>>> import numpy as np
>>> from numpy import linalg as LA
>>> np.set_printoptions(suppress=True, linewidth=140)
>>> def rnd(a):
...     return np.round(a, 2) + 0
... 
>>> mat = np.loadtxt("m.csv", delimiter=",")
>>> mat
array([[ 1.2,  0.3,  2.7, -0.5, -1.2,  0.2, -0.3, -0.5, -2.1],
       [ 1.2, -0.2,  2.1, -1.9, -0.1,  2.4,  0.9,  2.2,  0.6],
       [ 0.4,  1.2, -0.3,  2.1,  0.5,  1.4, -0.1,  0.9, -2.3],
       [-0.3,  0.4, -0.2,  0.1,  1.5, -1.5, -0.1,  0. ,  0.9],
       [-1.7, -1.4,  0.2,  0.3,  0.4,  0. ,  1.1,  0.3,  0. ],
       [ 0.5,  1. , -1.6, -0.8,  0.6, -0.2,  1.9, -0.5, -0.9],
       [-1.5, -1. , -0.2,  1.6, -1.2,  2.1,  0.8,  1.5,  1.2],
       [ 0.5,  0.8,  0. , -0.2,  0.9,  1.1,  2.9,  0.2,  0.7],
       [-1.5,  0.7, -0.6,  0.8, -1.2, -0.5, -0.2, -0.2, -0.2],
       [ 1. ,  0.7,  0.2, -1. , -0.5, -0.4, -0.7,  2.8, -0.4],
       [ 1.1,  0.8, -0.9, -0.1,  0.6,  2.4,  0.6, -1.5, -0.1]])
>>> hat = mat @ LA.solve(mat.T @ mat, mat.T)
>>> rnd(np.diag(hat))
array([0.85, 0.86, 0.96, 0.66, 0.84, 0.75, 0.79, 0.83, 0.98, 0.72, 0.75])
>>> LA.matrix_rank(np.eye(11) - hat)
np.int64(2)
>>> np.allclose(hat @ hat, hat)
True
>>> rnd(LA.eigvalsh(hat))
array([0., 0., 1., 1., 1., 1., 1., 1., 1., 1., 1.])
>>> theta = np.radians(65)
>>> r_ = np.eye(9)
>>> r_[7, 7] = r_[0, 0] = np.cos(theta)
>>> r_[7, 0], r_[0, 7] = -np.sin(theta), np.sin(theta)
>>> rnd(r_)
array([[ 0.42,  0.  ,  0.  ,  0.  ,  0.  ,  0.  ,  0.  ,  0.91,  0.  ],
       [ 0.  ,  1.  ,  0.  ,  0.  ,  0.  ,  0.  ,  0.  ,  0.  ,  0.  ],
       [ 0.  ,  0.  ,  1.  ,  0.  ,  0.  ,  0.  ,  0.  ,  0.  ,  0.  ],
       [ 0.  ,  0.  ,  0.  ,  1.  ,  0.  ,  0.  ,  0.  ,  0.  ,  0.  ],
       [ 0.  ,  0.  ,  0.  ,  0.  ,  1.  ,  0.  ,  0.  ,  0.  ,  0.  ],
       [ 0.  ,  0.  ,  0.  ,  0.  ,  0.  ,  1.  ,  0.  ,  0.  ,  0.  ],
       [ 0.  ,  0.  ,  0.  ,  0.  ,  0.  ,  0.  ,  1.  ,  0.  ,  0.  ],
       [-0.91,  0.  ,  0.  ,  0.  ,  0.  ,  0.  ,  0.  ,  0.42,  0.  ],
       [ 0.  ,  0.  ,  0.  ,  0.  ,  0.  ,  0.  ,  0.  ,  0.  ,  1.  ]])
>>> B = mat @ r_.T
>>> rnd(LA.det(r_)), rnd(np.trace(r_))
(np.float64(1.0), np.float64(7.85))
